% python3 -q
>>> import numpy as np
>>> from numpy import linalg as LA
>>> np.set_printoptions(precision=2, suppress=True, linewidth=140, legacy="1.25")
>>> tidy = lambda a: np.round(a, 2) + 0
>>> arr = np.array([[-4, 0, 0, 0], [0, 0, 0, -3], [0, 0, 6, 0], [0, -6, 0, 0]])
>>> # 3 blocks once reordered
>>> q, r_ = LA.qr(arr)
>>> print(q.shape, r_.shape)
(4, 4) (4, 4)
>>> print(r_)
[[-4.  0.  0.  0.]
 [ 0. -6.  0.  0.]
 [ 0.  0.  6.  0.]
 [ 0.  0.  0. -3.]]
>>> print(np.allclose(r_.T @ r_, arr.T @ arr))
True
>>> print(q @ r_)
[[-4.  0.  0.  0.]
 [ 0.  0.  0. -3.]
 [ 0.  0.  6.  0.]
 [ 0. -6.  0.  0.]]
>>> print(q)
[[ 1.  0.  0.  0.]
 [-0.  0.  0.  1.]
 [-0. -0.  1.  0.]
 [-0.  1. -0.  0.]]
>>> print(q.T @ q)
[[1. 0. 0. 0.]
 [0. 1. 0. 0.]
 [0. 0. 1. 0.]
 [0. 0. 0. 1.]]
>>> other = np.array([[6, 4, -7, -4], [8, -9, 0, 7], [-6, 4, -9, 3], [7, -7, -1, 9]])
>>> other[-1] = other[0]
>>> W0 = other + 0.02 * np.eye(4)
>>> print(W0)
[[ 6.02  4.   -7.   -4.  ]
 [ 8.   -8.98  0.    7.  ]
 [-6.    4.   -8.98  3.  ]
 [ 6.    4.   -7.   -3.98]]
>>> proj = np.triu(np.array([[6, 9, 0, 6], [6, 8, 9, 6], [1, 3, 7, 2], [0, 1, 1, 0]]), 1) + np.eye(4)
>>> other = proj @ arr @ LA.inv(proj)
>>> print(np.trace(other), np.trace(arr))
2.0 2
>>> print(tidy(np.poly(other)))
[  1.  -2. -42.  36. 432.]
>>> print(other)
[[  -4.    0.    0.   -3.]
 [   0.  -36.  378. -543.]
 [   0.  -12.  114. -156.]
 [   0.   -6.   54.  -72.]]
>>> print(tidy(LA.det(other)))
432.0
>>> vec = np.array([1, -3, 1, 1])
>>> print(tidy(W0 @ np.ones(4)))
[-0.98  6.02 -7.98 -0.98]
>>> print((W0 @ vec).argmax())
1
>>> print(W0 * vec)
[[  6.02 -12.    -7.    -4.  ]
 [  8.    26.94   0.     7.  ]
 [ -6.   -12.    -8.98   3.  ]
 [  6.   -12.    -7.    -3.98]]
>>> rng = np.random.default_rng(481592)
>>> z = rng.integers(0, 3, 4)
>>> feats = (z[:, None] == z) * 2 + np.eye(4)
>>> print(feats)
[[3. 2. 0. 0.]
 [2. 3. 0. 0.]
 [0. 0. 3. 0.]
 [0. 0. 0. 3.]]
>>> q, r_ = LA.qr(feats)
>>> print(tidy(q.T @ q))
[[1. 0. 0. 0.]
 [0. 1. 0. 0.]
 [0. 0. 1. 0.]
 [0. 0. 0. 1.]]
>>> print(tidy(np.abs(np.diag(r_))))
[3.61 1.39 3.   3.  ]
>>> print(tidy(q @ r_))
[[3. 2. 0. 0.]
 [2. 3. 0. 0.]
 [0. 0. 3. 0.]
 [0. 0. 0. 3.]]
>>> print(q.shape, r_.shape)
(4, 4) (4, 4)
>>> print(tidy(q))
[[-0.83 -0.55  0.    0.  ]
 [-0.55  0.83  0.    0.  ]
 [ 0.    0.    1.    0.  ]
 [ 0.    0.    0.    1.  ]]
>>> print(tidy(r_))
[[-3.61 -3.33  0.    0.  ]
 [ 0.    1.39  0.    0.  ]
 [ 0.    0.    3.    0.  ]
 [ 0.    0.    0.    3.  ]]
>>> print(np.trace(q @ q.T))
4.0
>>> data = np.array([[-1.0, 3.0, 0.0, 0.0],
...     [-2.0, 1.0, 0.0, 0.0],
...     [0.0, 0.0, 3.0, 1.0],
...     [0.0, 0.0, 2.0, -3.0]])
>>> # splits into 2 blocks
>>> other = data[0, 0] * data[1:] - np.outer(data[1:, 0], data[0])
>>> print(other)
[[ 0.  5.  0.  0.]
 [ 0. -0. -3. -1.]
 [ 0. -0. -2.  3.]]
>>> print(LA.matrix_rank(other), LA.matrix_rank(data))
3 4
>>> print(data[:, 0] / data[0, 0])
[ 1.  2. -0. -0.]
>>> mat = np.load("run1.npy")
>>> print(mat)
[[-0.9   0.2   0.9 ]
 [-0.4   0.7   2.99]
 [ 0.6   0.8   2.83]
 [-1.9  -1.3  -4.88]
 [ 0.5   0.9   3.08]
 [ 0.    0.3   1.05]
 [-0.5  -0.5  -1.93]
 [-0.4   0.2   0.84]
 [ 1.1  -0.1  -0.63]
 [ 0.7   0.3   1.17]
 [-0.1  -0.8  -3.39]
 [-0.6  -0.8  -3.36]
 [ 1.8  -2.3  -9.1 ]
 [ 2.    0.7   3.37]
 [ 0.5  -0.1  -0.13]
 [ 1.8  -0.2  -1.17]
 [-1.5   0.1   0.6 ]
 [-0.4  -0.4  -1.36]
 [ 0.3   0.1   0.04]
 [-0.2  -0.6  -2.67]
 [ 0.9  -0.7  -2.3 ]
 [-0.7  -0.4  -1.65]
 [-2.1  -0.2  -0.85]]
>>> Ac = mat - mat.mean(axis=0)
>>> U, sv, VT = LA.svd(Ac, full_matrices=False)
>>> print(tidy(Ac.mean(axis=0)))
[0. 0. 0.]
>>> print((np.sign(U[:, 0]) == np.sign(U[0, 0])).astype(int))
[1 1 1 0 1 1 0 1 1 1 0 0 0 1 1 0 1 0 1 0 0 0 0]
>>> print(tidy(VT[0] * np.sign(VT[0, np.abs(VT[0]).argmax()])))
[0.02 0.24 0.97]
>>> print(LA.matrix_rank(Ac))
3
>>> print(np.abs(U[:, 0]).argmax())
12
>>> print(np.searchsorted(np.cumsum(sv ** 2) / (sv ** 2).sum(), 0.9) + 1)
2
>>> print(tidy(sv ** 2 / (sv ** 2).sum()))
[0.88 0.12 0.  ]
>>> q, vecs = LA.qr(data[:, :3])[0], LA.qr(data[:, 3:])[0]
>>> sv = LA.svd(q.T @ vecs, compute_uv=False)
>>> print(tidy(sv))
[0.26]
>>> print(tidy(LA.norm(q @ q.T - vecs @ vecs.T, 2)))
1.0
>>> G = data.T @ data
>>> print(np.diag(G))
[ 5. 10. 13. 10.]
>>> print(LA.matrix_rank(G))
4
>>> print(np.allclose(G, G.T))
True
>>> print(tidy(LA.eigvalsh(G)[::-1]))
[14.85 13.09  8.15  1.91]
>>> other = np.c_[mat[:, :1] @ np.array([[7]]), np.array([2, -4, 7, -1, 7, 4, -6, -5, 5, 6, 6, -8, -2, 8, -4, 7, 4, -7, 2, 8, 7, 2, -7])]
>>> print(tidy(other))
[[ -6.3   2. ]
 [ -2.8  -4. ]
 [  4.2   7. ]
 [-13.3  -1. ]
 [  3.5   7. ]
 [  0.    4. ]
 [ -3.5  -6. ]
 [ -2.8  -5. ]
 [  7.7   5. ]
 [  4.9   6. ]
 [ -0.7   6. ]
 [ -4.2  -8. ]
 [ 12.6  -2. ]
 [ 14.    8. ]
 [  3.5  -4. ]
 [ 12.6   7. ]
 [-10.5   4. ]
 [ -2.8  -7. ]
 [  2.1   2. ]
 [ -1.4   8. ]
 [  6.3   7. ]
 [ -4.9   2. ]
 [-14.7  -7. ]]
>>> print(LA.matrix_rank(other))
2
>>> q, vecs = LA.qr(mat[:, :2])[0], LA.qr(mat[:, 2:])[0]
>>> sv = LA.svd(q.T @ vecs, compute_uv=False)
>>> print(tidy(LA.norm(q @ q.T - vecs @ vecs.T, 2)))
1.0
>>> print((sv > 0.9).sum())
1
>>> K = np.load("a.npy")
>>> print(K)
[[0 0 3 2]
 [0 0 1 3]
 [0 0 0 1]
 [0 0 0 0]]
>>> U, sv, VT = LA.svd(W0)
>>> print(tidy(sv))
[16.71 13.97  9.75  0.  ]
>>> print(np.argmax(sv[:-1] / (sv[1:] + 1e-6)) + 1)
3
>>> other = U[:, :3] @ np.diag(sv[:3]) @ VT[:3]
>>> print(tidy(np.abs(W0 - other).max()))
0.0
>>> print(LA.matrix_rank(W0, rtol=0.05))
3
>>> print(np.argsort(-LA.norm(K, axis=0).round(6), kind="stable")[:3])
[3 2 0]
>>> print([round(float(x), 2) for x in LA.svd(K, compute_uv=False)[:3]])
[4.61, 1.67, 0.0]
>>> m1 = np.array([[18, 18, 9, 9], [12, 12, 6, 6], [0, 0, 0, 0]])
>>> # looks like rank 1
>>> print(np.allclose(m1[:-1].T @ LA.lstsq(m1[:-1].T, m1[-1])[0], m1[-1]))
True
>>> print(np.abs(np.diag(LA.qr(m1)[1])) > 1e-9)
[ True False False]
>>> print(tidy(np.trace(LA.pinv(m1) @ m1)))
1.0
>>> print(LA.matrix_rank(m1, rtol=0.1))
1
>>> print(LA.cond(m1) > 100)
True
>>> print(np.argsort(-LA.norm(m1, axis=0).round(6), kind="stable")[:3])
[0 1 2]
>>> A = np.load("data.npy")
>>> print(A)
[[3 3 2 4]
 [4 4 3 5]
 [4 4 3 5]]
>>> print(LA.cond(A) > 100)
True
>>> print([round(float(x), 2) for x in LA.svd(A, compute_uv=False)[:3]])
[13.03, 0.31, 0.0]
>>> print(LA.matrix_rank(A, rtol=0.1))
1
>>> print(np.argsort(-LA.norm(A, axis=0).round(6), kind="stable")[:3])
[3 0 1]
